$ python3 -q
>>> import numpy as np
>>> from numpy import linalg as LA
>>> np.set_printoptions(precision=1, suppress=True, linewidth=160, floatmode="fixed")
>>> def rnd(a):
...     return np.round(a, 1) + 0
... 
>>> arr = np.array([[-9.0, -1.0, -14.0, 15.0],
...     [-12.0, 13.0, -40.0, 30.0],
...     [-12.0, 21.0, -63.0, 45.0],
...     [-12.0, 21.0, -70.0, 52.0]])
>>> print(np.abs(arr).max())
70.0
>>> print(rnd(LA.norm(arr)))
134.5
>>> print(np.unravel_index(np.abs(arr).argmax(), arr.shape))
(np.int64(3), np.int64(2))
>>> print(arr.shape)
(4, 4)
>>> LA.rank(arr)
Traceback (most recent call last):
  File "<python-input-9>", line 1, in <module>
    LA.rank(arr)
    ^^^^^^^
AttributeError: module 'numpy.linalg' has no attribute 'rank'
>>> arr[4]
Traceback (most recent call last):
  File "<python-input-10>", line 1, in <module>
    arr[4]
    ~~~^^^
IndexError: index 4 is out of bounds for axis 0 with size 4
>>> print(arr - arr[0])
[[  0.0   0.0   0.0   0.0]
 [ -3.0  14.0 -26.0  15.0]
 [ -3.0  22.0 -49.0  30.0]
 [ -3.0  22.0 -56.0  37.0]]
>>> evals, evecs = LA.eig(arr)
>>> print(rnd(evals))
[ 3.0 -9.0  7.0 -8.0]
>>> print(rnd(np.sort(LA.eigvals(arr @ arr))))
[ 9.0 49.0 64.0 81.0]
>>> print(rnd(LA.norm(arr, axis=0)))
[ 22.6  32.4 103.3  76.5]
>>> print(rnd(LA.norm(arr, 2)))
134.1
>>> print(rnd(LA.norm(arr, "nuc")))
147.8
>>> def softmax(z):
...     e = np.exp(z - z.max(axis=-1, keepdims=True))
...     return e / e.sum(axis=-1, keepdims=True)
... 
>>> print(rnd(softmax(arr).sum(axis=1)))
[1.0 1.0 1.0 1.0]
>>> print(rnd(softmax(arr[2] + 5)))
[0.0 0.0 0.0 1.0]
>>> S = arr @ arr.T / np.sqrt(4)
>>> print(softmax(S)[2] @ arr)
[-12.0  21.0 -70.0  52.0]
>>> A2 = np.array([[-1, 0, -2, 0], [-1, -3, 3, 3], [1, 3, 2, -1], [-2, 2, -2, -2]])
>>> F = np.triu(A2)
>>> print(F)
[[-1  0 -2  0]
 [ 0 -3  3  3]
 [ 0  0  2 -1]
 [ 0  0  0 -2]]
>>> rng = np.random.default_rng(4746)
>>> idx = rng.permutation(4)
>>> print(idx)
[3 0 1 2]
>>> A2 = F[idx][:, idx]
>>> print(rnd(LA.det(A2)), rnd(LA.det(F[idx])))
-12.0 12.0
>>> print(np.allclose(A2, F))
False
>>> print(rnd(np.sort(np.abs(LA.eigvals(A2)))))
[1.0 2.0 2.0 3.0]
>>> print(np.diag(A2))
[-2 -1 -3  2]
>>> print(np.trace(A2))
-4
>>> mat = np.loadtxt("data.csv", delimiter=",")
>>> print(rnd(mat))
[[  3.5  11.6 -10.9]
 [ -7.3  13.0   6.1]
 [-17.0  -5.7  -7.3]
 [ -2.6  -2.1   8.7]]
>>> A2 = mat / LA.norm(mat, axis=1, keepdims=True)
>>> G = A2 @ A2.T
>>> print(np.argwhere(np.triu(np.abs(G) > 0.95, 1)))
[]
>>> print(rnd(G))
[[ 1.0  0.2 -0.1 -0.8]
 [ 0.2  1.0  0.0  0.3]
 [-0.1  0.0  1.0  0.0]
 [-0.8  0.3  0.0  1.0]]
>>> print(rnd(G[0]))
[ 1.0  0.2 -0.1 -0.8]
>>> J = np.array([[0.7, 0.5, -61.2],
...     [0.6, 0.4, -59.3],
...     [1.4, -0.4, -60.5],
...     [0.3, 0.9, -60.9],
...     [-1.3, -1.3, -60.1],
...     [0.9, 0.6, -60.3],
...     [0.1, 3.3, -59.9],
...     [-0.4, -2.9, -61.8],
...     [0.7, -0.6, -59.2],
...     [0.4, 1.3, -60.3]])
>>> Xc = J - J.mean(axis=0)
>>> left, sigma, Vh = LA.svd(Xc, full_matrices=False)
>>> print(rnd(Vh[0] * np.sign(Vh[0, np.abs(Vh[0]).argmax()])))
[0.2 1.0 0.2]
>>> print(np.abs(left[:, 0]).argmax())
7
>>> print(rnd(sigma))
[5.1 2.2 2.1]
>>> X = np.load("block9.npy")
>>> print(X)
[[-0.4  0.1  0.4  0.6]
 [ 0.1  0.0 -0.1 -0.1]
 [ 0.1  0.0 -0.1 -0.1]]
>>> print(np.allclose(X[:-1].T @ LA.lstsq(X[:-1].T, X[-1])[0], X[-1]))
True
>>> print(np.unique(X.round(6), axis=0).shape)
(2, 4)
>>> print(rnd(np.trace(LA.pinv(X) @ X)))
2.0
>>> print(np.abs(np.diag(LA.qr(X)[1])) > 1e-9)
[ True  True False]
>>> left, sigma, Vh = LA.svd(X)
>>> print(np.argmax(sigma[:-1] / (sigma[1:] + 1e-6)) + 1)
2
>>> print(rnd(sigma))
[0.9 0.1 0.0]
>>> A2 = left[:, :2] @ np.diag(sigma[:2]) @ Vh[:2]
>>> print(rnd(LA.norm(X - A2, 2)), rnd(sigma[2]))
0.0 0.0
>>> print(rnd(A2))
[[-0.4  0.1  0.4  0.6]
 [ 0.1  0.0 -0.1 -0.1]
 [ 0.1  0.0 -0.1 -0.1]]
>>> print(LA.matrix_rank(X, rtol=0.05))
2
>>> u = np.array([2, 1])
>>> print(rnd(np.array([np.convolve(row, u, "same") for row in X])))
[[-0.8 -0.2  0.9  1.6]
 [ 0.2  0.1 -0.2 -0.3]
 [ 0.2  0.1 -0.2 -0.3]]
>>> print(rnd(np.convolve(X[1], u)))
[ 0.2  0.1 -0.2 -0.3 -0.1]
>>> print(rnd(np.correlate(X[1], X[0], "full")))
[ 0.1  0.0  0.0 -0.1 -0.1  0.0  0.0]
>>> print(rnd(np.cross(X[1, :3], X[0, :3])))
[0.0 0.0 0.0]
>>> print(LA.matrix_rank(X, rtol=0.1))
1
>>> print([round(float(x), 1) for x in LA.svd(X, compute_uv=False)[:3]])
[0.9, 0.1, 0.0]
>>> print(rnd(LA.norm(X, 2) / LA.norm(X)))
1.0
>>> A = np.loadtxt("a.csv", delimiter=",")
>>> print(rnd(A))
[[-0.3  0.2  0.8 -0.4 -0.3]
 [-0.8 -0.2 -0.4 -0.2 -0.3]
 [-0.4  0.7  0.0  0.6  0.1]
 [ 0.2  0.7 -0.5 -0.5 -0.3]
 [-0.2  0.1  0.0 -0.4  0.9]]
>>> print(np.allclose(A @ A.T, A.T @ A))
True
>>> A.inv()
Traceback (most recent call last):
  File "<python-input-72>", line 1, in <module>
    A.inv()
    ^^^^^
AttributeError: 'numpy.ndarray' object has no attribute 'inv'
>>> print(rnd(np.abs(LA.eigvals(A)).max()))
1.0
>>> print(rnd(np.sort(np.abs(LA.eigvals(A)))))
[1.0 1.0 1.0 1.0 1.0]
>>> print(np.allclose(A, A.T))
False
>>> print(rnd((A - A.T) / 2))
[[ 0.0  0.5  0.6 -0.3  0.0]
 [-0.5  0.0 -0.6 -0.4 -0.2]
 [-0.6  0.6  0.0  0.5  0.1]
 [ 0.3  0.4 -0.5  0.0  0.1]
 [ 0.0  0.2 -0.1 -0.1  0.0]]
>>> print(rnd(np.trace(A)))
-0.1
>>> print(rnd(LA.matrix_power(A, 2)))
[[-0.4  0.1 -0.1  0.9  0.0]
 [ 0.6 -0.6 -0.5  0.3  0.1]
 [-0.3  0.2 -0.9 -0.3 -0.1]
 [-0.5 -0.8  0.1 -0.1 -0.4]
 [-0.4 -0.3  0.0 -0.1  0.9]]
>>> left, sigma, Vh = LA.svd(X)
>>> evecs = Vh[:(sigma > 1e-8).sum()]
>>> x0 = X[1] + -2 * X[0] + rng.integers(2) * np.eye(4)[0]
>>> print(x0)
[ 1.9 -0.2 -0.9 -1.3]
>>> print(rnd(LA.norm(x0 - evecs.T @ evecs @ x0)))
0.7
>>> print(LA.matrix_rank(np.vstack([X, x0])))
3
>>> print(rnd(np.diag(evecs.T @ evecs)))
[0.5 0.3 0.5 0.8]
>>> feats = np.load("sample16.npy")
>>> print(feats)
[[-2 -1  0]
 [ 1  2  3]
 [ 4  5  6]
 [ 7  8  9]
 [10 11 12]]
>>> print(LA.cond(feats) > 100)
True
>>> print(rnd(LA.norm(feats, 2) / LA.norm(feats)))
1.0
>>> print([round(float(x), 1) for x in LA.svd(feats, compute_uv=False)[:3]])
[25.5, 2.0, 0.0]
>>> print(LA.matrix_rank(feats, rtol=0.1))
1
>>> m1 = np.loadtxt("x.csv", delimiter=",")
>>> print(m1)
[[ 3.0  4.0  5.0  6.0  7.0]
 [ 8.0  9.0 10.0 11.0 12.0]]
>>> print(rnd(LA.norm(m1, axis=1)))
[11.6 22.6]
>>> print(rnd(LA.norm(m1[0] - m1[1])))
11.2
>>> print(rnd(LA.norm(m1[0], 1)), rnd(LA.norm(m1[0], np.inf)))
25.0 7.0
>>> print(rnd(LA.norm(m1, 1)), rnd(LA.norm(m1, np.inf)))
19.0 50.0
>>> print(m1[0] @ m1[1])
260.0
>>> W = np.array([[4, 3, 3, 4], [0, 3, 4, 2], [0, 5, 4, 1], [2, 1, 0, 0], [1, 5, 0, 3]])
>>> coef = np.array([-1, 1, 0, 2])
>>> act = np.maximum(m1 @ W + coef, 0)
>>> print(LA.matrix_rank(act))
2
>>> print((act > 0).astype(int))
[[1 1 1 1]
 [1 1 1 1]]
>>> print(act)
[[ 30.0  88.0  45.0  48.0]
 [ 65.0 173.0 100.0  98.0]]
>>> W2 = np.array([[6, 8], [4, 4], [0, 3], [9, 7]])
>>> print((act @ W2).round(6).argmax(axis=1))
[1 1]
>>> print(act @ W2)
[[ 964.0 1063.0]
 [1964.0 2198.0]]
>>> print(LA.cond(m1) > 100)
False
>>> print([round(float(x), 1) for x in LA.svd(m1, compute_uv=False)[:3]])
[25.4, 1.4]
